$ python -q
>>> import numpy as np
>>> from numpy import linalg as LA
>>> np.set_printoptions(suppress=True, linewidth=140)
>>> def rnd(a):
...     return np.round(a, 1) + 0
... 
>>> data = np.loadtxt("data.csv", delimiter=",")
>>> rnd(data)
array([[ 13.8, -11.7,  -7.3,  -6.2,  -4.8,  -4.2, -12.3,   8.1,   7.1],
       [ -0.5, -13.8,   3.1,   2.8,  -6.2,  -2.4,  -2.1,  -0.6,   5.8],
       [ 21.1,  -3. , -11.6, -12.5,   1. ,  -3. , -15.6,  13.5,   4. ],
       [  4.8, -16.3,  -1.2,   0.3,  -7.9,  -4. ,  -6.6,   2.2,   7.9],
       [  8.1, -21.1,  -4.3,  -0.4, -11. ,  -5.9, -10.3,   3.5,  10.9],
       [  7.3,  -2.3,  -1.1,  -4.7,   1.5,  -0.5,  -5.1,   5.6,   1.3],
       [ 10.3, -15.5,  -5.2,  -3.1,  -7.3,  -4.7, -10.6,   5.5,   8.5],
       [-17.6,  23.1,  21.1,   3.5,  18.4,  10.7,  20. ,  -5.4, -15.5],
       [  1.9, -11.2,   1.7,   0.7,  -4.4,  -2.1,  -3.2,   1.2,   4.9],
       [  4. ,  -8.5,   0.5,  -1.2,  -2.7,  -1.7,  -4.1,   2.8,   3.9]])
>>> rnd(LA.norm(data, "nuc"))
np.float64(123.1)
>>> rnd(data[8] @ data[9])
np.float64(154.2)
>>> rnd(LA.norm(data[8] - data[9]))
np.float64(4.9)
>>> rnd(LA.norm(data, axis=0))
array([34.9, 44.9, 26.3, 15.8, 25.8, 15. , 33.4, 19.2, 25.2])
>>> Uu, sv, Vh = LA.svd(data)
>>> rnd(sv)
array([77.4, 31.4, 14.3,  0. ,  0. ,  0. ,  0. ,  0. ,  0. ])
>>> np.argmax(sv[:-1] / (sv[1:] + 1e-6)) + 1
np.int64(3)
>>> B = Uu[:, :3] @ np.diag(sv[:3]) @ Vh[:3]
>>> rnd(LA.norm(data - B) / LA.norm(data))
np.float64(0.0)
>>> LA.matrix_rank(data, rtol=0.05)
np.int64(3)
>>> np.unique(data.round(6), axis=0).shape
(10, 9)
>>> LA.lstsq(data[:-1].T, data[-1])[2]
np.int32(3)
>>> rnd(np.trace(LA.pinv(data) @ data))
np.float64(3.0)
>>> rnd(data @ LA.pinv(data) @ data)
array([[ 13.8, -11.7,  -7.3,  -6.2,  -4.8,  -4.2, -12.3,   8.1,   7.1],
       [ -0.5, -13.8,   3.1,   2.8,  -6.2,  -2.4,  -2.1,  -0.6,   5.8],
       [ 21.1,  -3. , -11.6, -12.5,   1. ,  -3. , -15.6,  13.5,   4. ],
       [  4.8, -16.3,  -1.2,   0.3,  -7.9,  -4. ,  -6.6,   2.2,   7.9],
       [  8.1, -21.1,  -4.3,  -0.4, -11. ,  -5.9, -10.3,   3.5,  10.9],
       [  7.3,  -2.3,  -1.1,  -4.7,   1.5,  -0.5,  -5.1,   5.6,   1.3],
       [ 10.3, -15.5,  -5.2,  -3.1,  -7.3,  -4.7, -10.6,   5.5,   8.5],
       [-17.6,  23.1,  21.1,   3.5,  18.4,  10.7,  20. ,  -5.4, -15.5],
       [  1.9, -11.2,   1.7,   0.7,  -4.4,  -2.1,  -3.2,   1.2,   4.9],
       [  4. ,  -8.5,   0.5,  -1.2,  -2.7,  -1.7,  -4.1,   2.8,   3.9]])
>>> Uu, sv, Vh = LA.svd(data)
>>> vecs = Vh[:(sv > 1e-8).sum()]
>>> rng = np.random.default_rng(5337)
>>> vec = data[6] + -2 * data[5] + rng.integers(2) * np.eye(9)[0]
>>> rnd(vec)
array([ -4.4, -11. ,  -2.9,   6.3, -10.3,  -3.7,  -0.5,  -5.7,   5.8])
>>> LA.matrix_rank(np.vstack([data, vec]))
np.int64(3)
>>> rnd(vecs.T @ vecs)
array([[ 0.4,  0. , -0.1, -0.3,  0.1,  0. , -0.3,  0.3,  0. ],
       [ 0. ,  0.7, -0.2, -0.1,  0.2,  0.1,  0.1, -0.1, -0.3],
       [-0.1, -0.2,  0.7,  0. ,  0.3,  0.1,  0.2,  0.1,  0. ],
       [-0.3, -0.1,  0. ,  0.2, -0.2,  0. ,  0.1, -0.2,  0. ],
       [ 0.1,  0.2,  0.3, -0.2,  0.3,  0.1,  0.1,  0.2, -0.2],
       [ 0. ,  0.1,  0.1,  0. ,  0.1,  0.1,  0.1,  0. , -0.1],
       [-0.3,  0.1,  0.2,  0.1,  0.1,  0.1,  0.2, -0.2, -0.1],
       [ 0.3, -0.1,  0.1, -0.2,  0.2,  0. , -0.2,  0.3,  0. ],
       [ 0. , -0.3,  0. ,  0. , -0.2, -0.1, -0.1,  0. ,  0.1]])
